>>> import numpy as np
>>> from numpy import linalg as LA
>>> np.set_printoptions(suppress=True, linewidth=120)
>>> arr = np.load("w.npy")
>>> arr
array([[ 0, -2,  1, -1,  1,  4,  0,  3],
       [-2,  0,  0,  1,  2,  1,  2,  1],
       [ 1,  0, -2, -1,  0, -2, -3,  0],
       [-1,  1, -1, -4, -3,  3,  3, -1],
       [ 1,  2,  0, -3, -2, -3,  2, -2],
       [ 4,  1, -2,  3, -3, -2, -1, -3],
       [ 0,  2, -3,  3,  2, -1,  2,  2],
       [ 3,  1,  0, -1, -2, -3,  2,  0]])
>>> # symmetric, so the eigenvalues are real
>>> rng = np.random.default_rng(6348)
>>> idx = rng.permutation(8)
>>> B = arr[:, idx] * rng.choice([-1, 1], 8)
>>> B
array([[ 1,  0,  2,  1,  1,  4,  0,  3],
       [ 0,  2,  0,  2, -1,  1,  2,  1],
       [-2, -1,  0,  0,  1, -2, -3,  0],
       [-1,  1, -1, -3,  4,  3,  3, -1],
       [ 0, -1, -2, -2,  3, -3,  2, -2],
       [-2, -4, -1, -3, -3, -2, -1, -3],
       [-3,  0, -2,  2, -3, -1,  2,  2],
       [ 0, -3, -1, -2,  1, -3,  2,  0]])
>>> U, _, Vh = LA.svd(arr.T @ B)
>>> idx
array([2, 0, 1, 4, 3, 5, 6, 7])
>>> np.round(LA.lstsq(arr, B)[0], 1) + 0
array([[ 0., -1.,  0.,  0.,  0.,  0.,  0.,  0.],
       [ 0.,  0., -1.,  0.,  0.,  0.,  0.,  0.],
       [ 1.,  0.,  0.,  0.,  0.,  0.,  0.,  0.],
       [ 0.,  0.,  0.,  0., -1.,  0.,  0.,  0.],
       [ 0.,  0.,  0.,  1.,  0.,  0.,  0.,  0.],
       [ 0.,  0.,  0.,  0.,  0.,  1.,  0.,  0.],
       [ 0.,  0.,  0.,  0.,  0.,  0.,  1.,  0.],
       [ 0.,  0.,  0.,  0.,  0.,  0.,  0.,  1.]])
>>> B = arr / np.sqrt((arr ** 2).mean(axis=1, keepdims=True))
>>> LA.matrix_rank(B) == LA.matrix_rank(arr)
np.True_
>>> np.round(LA.norm(B, axis=1), 1)
array([2.8, 2.8, 2.8, 2.8, 2.8, 2.8, 2.8, 2.8])
>>> B[1].round(1)
array([-1.5,  0. ,  0. ,  0.7,  1.5,  0.7,  1.5,  0.7])
>>> A = np.eye(6, dtype=int)[rng.permutation(6)] * np.array([1, 0, 2, 2, 0, 2])
>>> A
array([[0, 0, 0, 0, 0, 0],
       [0, 0, 0, 2, 0, 0],
       [1, 0, 0, 0, 0, 0],
       [0, 0, 0, 0, 0, 2],
       [0, 0, 0, 0, 0, 0],
       [0, 0, 2, 0, 0, 0]])
>>> # 2 groups of indices that never mix
>>> round(LA.det(A), 1)
np.float64(0.0)
>>> np.trace(A)
np.int64(0)
>>> assert A == A.T
Traceback (most recent call last):
  File "<python-input-22>", line 1, in <module>
    assert A == A.T
           ^^^^^^^^
ValueError: The truth value of an array with more than one element is ambiguous. Use a.any() or a.all()
>>> LA.determinant(A)
Traceback (most recent call last):
  File "<python-input-23>", line 1, in <module>
    LA.determinant(A)
    ^^^^^^^^^^^^^^
AttributeError: module 'numpy.linalg' has no attribute 'determinant'
>>> A @ A
array([[0, 0, 0, 0, 0, 0],
       [0, 0, 0, 0, 0, 4],
       [0, 0, 0, 0, 0, 0],
       [0, 0, 4, 0, 0, 0],
       [0, 0, 0, 0, 0, 0],
       [2, 0, 0, 0, 0, 0]])
>>> LA.matrix_power(A, 4)
array([[0, 0, 0, 0, 0, 0],
       [8, 0, 0, 0, 0, 0],
       [0, 0, 0, 0, 0, 0],
       [0, 0, 0, 0, 0, 0],
       [0, 0, 0, 0, 0, 0],
       [0, 0, 0, 0, 0, 0]])
>>> np.allclose(A, A.T)
False
>>> (A - A.T) / 2
array([[ 0. ,  0. , -0.5,  0. ,  0. ,  0. ],
       [ 0. ,  0. ,  0. ,  1. ,  0. ,  0. ],
       [ 0.5,  0. ,  0. ,  0. ,  0. , -1. ],
       [ 0. , -1. ,  0. ,  0. ,  0. ,  1. ],
       [ 0. ,  0. ,  0. ,  0. ,  0. ,  0. ],
       [ 0. ,  0. ,  1. , -1. ,  0. ,  0. ]])
